>>> import numpy as np
>>> np.set_printoptions(suppress=True, linewidth=100)
>>> K = np.load("run7.npy")
>>> print(K)
[[ 0  0  0  0  0  0 -3  0]
 [ 0  0  0  2  0  0  0  0]
 [ 1  0  0  0  0  0  0  0]
 [ 0  0  0  0  0  0  0  5]
 [ 0  4  0  0  0  0  0  0]
 [ 0  0  0  0 -4  0  0  0]
 [ 0  0  5  0  0  0  0  0]
 [ 0  0  0  0  0  1  0  0]]
>>> # splits into 2 blocks
>>> Y = np.linalg.invert(K)
Traceback (most recent call last):
  File "<python-input-5>", line 1, in <module>
    Y = np.linalg.invert(K)
        ^^^^^^^^^^^^^^^^
AttributeError: module 'numpy.linalg' has no attribute 'invert'
>>> Y = np.linalg.inv(K)
>>> print(Y.round(3))
[[ 0.     0.     1.     0.     0.     0.     0.     0.   ]
 [ 0.     0.     0.     0.     0.25   0.     0.     0.   ]
 [ 0.     0.     0.     0.     0.     0.     0.2    0.   ]
 [ 0.     0.5    0.     0.     0.     0.     0.     0.   ]
 [-0.    -0.    -0.    -0.    -0.    -0.25  -0.    -0.   ]
 [ 0.     0.     0.     0.     0.     0.     0.     1.   ]
 [-0.333 -0.    -0.    -0.    -0.    -0.    -0.    -0.   ]
 [ 0.     0.     0.     0.2    0.     0.     0.     0.   ]]
>>> print(np.round(np.linalg.cond(K), 3))
5.0
>>> print((np.abs(Y) > 1e-9).astype(int))
[[0 0 1 0 0 0 0 0]
 [0 0 0 0 1 0 0 0]
 [0 0 0 0 0 0 1 0]
 [0 1 0 0 0 0 0 0]
 [0 0 0 0 0 1 0 0]
 [0 0 0 0 0 0 0 1]
 [1 0 0 0 0 0 0 0]
 [0 0 0 1 0 0 0 0]]
>>> print(np.allclose(Y, K.T))
False
>>> print(np.round(np.linalg.inv(Y), 3))
[[-0. -0. -0. -0. -0. -0. -3. -0.]
 [ 0.  0.  0.  2.  0.  0.  0.  0.]
 [ 1.  0.  0.  0.  0.  0.  0.  0.]
 [ 0.  0.  0.  0.  0.  0.  0.  5.]
 [ 0.  4.  0.  0.  0.  0.  0.  0.]
 [-0. -0. -0. -0. -4. -0. -0. -0.]
 [ 0.  0.  5.  0.  0.  0.  0.  0.]
 [ 0.  0.  0.  0.  0.  1.  0.  0.]]
>>> print(K @ Y)
[[1. 0. 0. 0. 0. 0. 0. 0.]
 [0. 1. 0. 0. 0. 0. 0. 0.]
 [0. 0. 1. 0. 0. 0. 0. 0.]
 [0. 0. 0. 1. 0. 0. 0. 0.]
 [0. 0. 0. 0. 1. 0. 0. 0.]
 [0. 0. 0. 0. 0. 1. 0. 0.]
 [0. 0. 0. 0. 0. 0. 1. 0.]
 [0. 0. 0. 0. 0. 0. 0. 1.]]
>>> print(np.round(np.linalg.det(K) * np.linalg.det(Y), 3))
1.0
>>> Uu, sig, VT = np.linalg.svd(K, full_matrices=False)
>>> print(Uu.shape, sig.shape, VT.shape)
(8, 8) (8,) (8, 8)
>>> print(Uu.T @ K @ VT.T)
[[5. 0. 0. 0. 0. 0. 0. 0.]
 [0. 5. 0. 0. 0. 0. 0. 0.]
 [0. 0. 4. 0. 0. 0. 0. 0.]
 [0. 0. 0. 4. 0. 0. 0. 0.]
 [0. 0. 0. 0. 3. 0. 0. 0.]
 [0. 0. 0. 0. 0. 2. 0. 0.]
 [0. 0. 0. 0. 0. 0. 1. 0.]
 [0. 0. 0. 0. 0. 0. 0. 1.]]
>>> print(np.round(np.cumsum(sig ** 2) / np.sum(sig ** 2), 3))
[0.258 0.515 0.68  0.845 0.938 0.979 0.99  1.   ]
>>> print(round(np.sqrt((sig ** 2).sum()), 3), np.round(np.linalg.norm(K), 3))
9.849 9.849
>>> print(VT @ VT.T)
[[1. 0. 0. 0. 0. 0. 0. 0.]
 [0. 1. 0. 0. 0. 0. 0. 0.]
 [0. 0. 1. 0. 0. 0. 0. 0.]
 [0. 0. 0. 1. 0. 0. 0. 0.]
 [0. 0. 0. 0. 1. 0. 0. 0.]
 [0. 0. 0. 0. 0. 1. 0. 0.]
 [0. 0. 0. 0. 0. 0. 1. 0.]
 [0. 0. 0. 0. 0. 0. 0. 1.]]
>>> print(Uu.T @ Uu)
[[1. 0. 0. 0. 0. 0. 0. 0.]
 [0. 1. 0. 0. 0. 0. 0. 0.]
 [0. 0. 1. 0. 0. 0. 0. 0.]
 [0. 0. 0. 1. 0. 0. 0. 0.]
 [0. 0. 0. 0. 1. 0. 0. 0.]
 [0. 0. 0. 0. 0. 1. 0. 0.]
 [0. 0. 0. 0. 0. 0. 1. 0.]
 [0. 0. 0. 0. 0. 0. 0. 1.]]
>>> print(K @ K.T)
[[ 9  0  0  0  0  0  0  0]
 [ 0  4  0  0  0  0  0  0]
 [ 0  0  1  0  0  0  0  0]
 [ 0  0  0 25  0  0  0  0]
 [ 0  0  0  0 16  0  0  0]
 [ 0  0  0  0  0 16  0  0]
 [ 0  0  0  0  0  0 25  0]
 [ 0  0  0  0  0  0  0  1]]
>>> print(K.T @ K)
[[ 1  0  0  0  0  0  0  0]
 [ 0 16  0  0  0  0  0  0]
 [ 0  0 25  0  0  0  0  0]
 [ 0  0  0  4  0  0  0  0]
 [ 0  0  0  0 16  0  0  0]
 [ 0  0  0  0  0  1  0  0]
 [ 0  0  0  0  0  0  9  0]
 [ 0  0  0  0  0  0  0 25]]
>>> print(np.round(np.linalg.norm(K, axis=0), 3))
[1. 4. 5. 2. 4. 1. 3. 5.]
>>> Q, _ = np.linalg.qr(np.array([[-0.5, -0.7, 0.1, 0.0, 0.9, 0.2, 1.2, 0.2],
...     [-0.6, 2.1, 0.1, -1.1, 1.9, 0.9, 1.7, 0.1],
...     [-0.5, -2.1, 2.2, -1.0, -1.1, -1.7, 0.4, -0.5],
...     [1.4, 0.3, -0.2, 0.7, -0.2, -0.9, 0.1, 1.3],
...     [1.3, -0.9, 0.4, -1.1, 0.4, -0.4, -0.3, 0.8],
...     [0.6, -0.3, -0.8, 0.2, -0.9, 0.5, 0.2, 0.9],
...     [0.8, 0.4, -0.7, 0.5, -0.7, -1.8, 0.3, -0.4],
...     [0.9, -0.3, 0.7, 1.5, -1.5, 0.0, 0.1, -0.3],
...     [-0.5, 0.8, 0.4, 1.6, -0.5, 1.8, -0.7, -0.4],
...     [0.1, 0.5, 1.0, -1.6, 0.3, 0.4, 0.8, 2.6]]))
>>> W0 = Q @ Q.T
>>> print(W0.round(3))
[[ 0.904  0.056  0.045  0.138 -0.093  0.047 -0.182  0.012 -0.103 -0.086]
 [ 0.056  0.923 -0.098 -0.14   0.012 -0.11   0.074  0.096 -0.045  0.099]
 [ 0.045 -0.098  0.862 -0.16  -0.025 -0.156  0.032  0.162 -0.123  0.12 ]
 [ 0.138 -0.14  -0.16   0.723  0.078 -0.178  0.22   0.12   0.01   0.189]
 [-0.093  0.012 -0.025  0.078  0.869 -0.032 -0.209  0.109 -0.201 -0.036]
 [ 0.047 -0.11  -0.156 -0.178 -0.032  0.823  0.03   0.185 -0.144  0.134]
 [-0.182  0.074  0.032  0.22  -0.209  0.03   0.629  0.097 -0.274 -0.127]
 [ 0.012  0.096  0.162  0.12   0.109  0.185  0.097  0.76   0.257 -0.104]
 [-0.103 -0.045 -0.123  0.01  -0.201 -0.144 -0.274  0.257  0.638  0.025]
 [-0.086  0.099  0.12   0.189 -0.036  0.134 -0.127 -0.104  0.025  0.868]]
>>> # projection: eigenvalues are 0 or 1
>>> rank = np.linalg.matrix_rank(W0)
>>> print(rank)
8
>>> ns = np.linalg.svd(W0)[2][rank:].T
>>> print([int(np.linalg.matrix_rank(W0[:i])) for i in range(1, len(W0) + 1)])
[1, 2, 3, 4, 5, 6, 7, 8, 8, 8]
>>> print(ns.shape)
(10, 2)
>>> print([int(np.linalg.matrix_rank(W0[:, :j + 1])) for j in range(10)])
[1, 2, 3, 4, 5, 6, 7, 8, 8, 8]
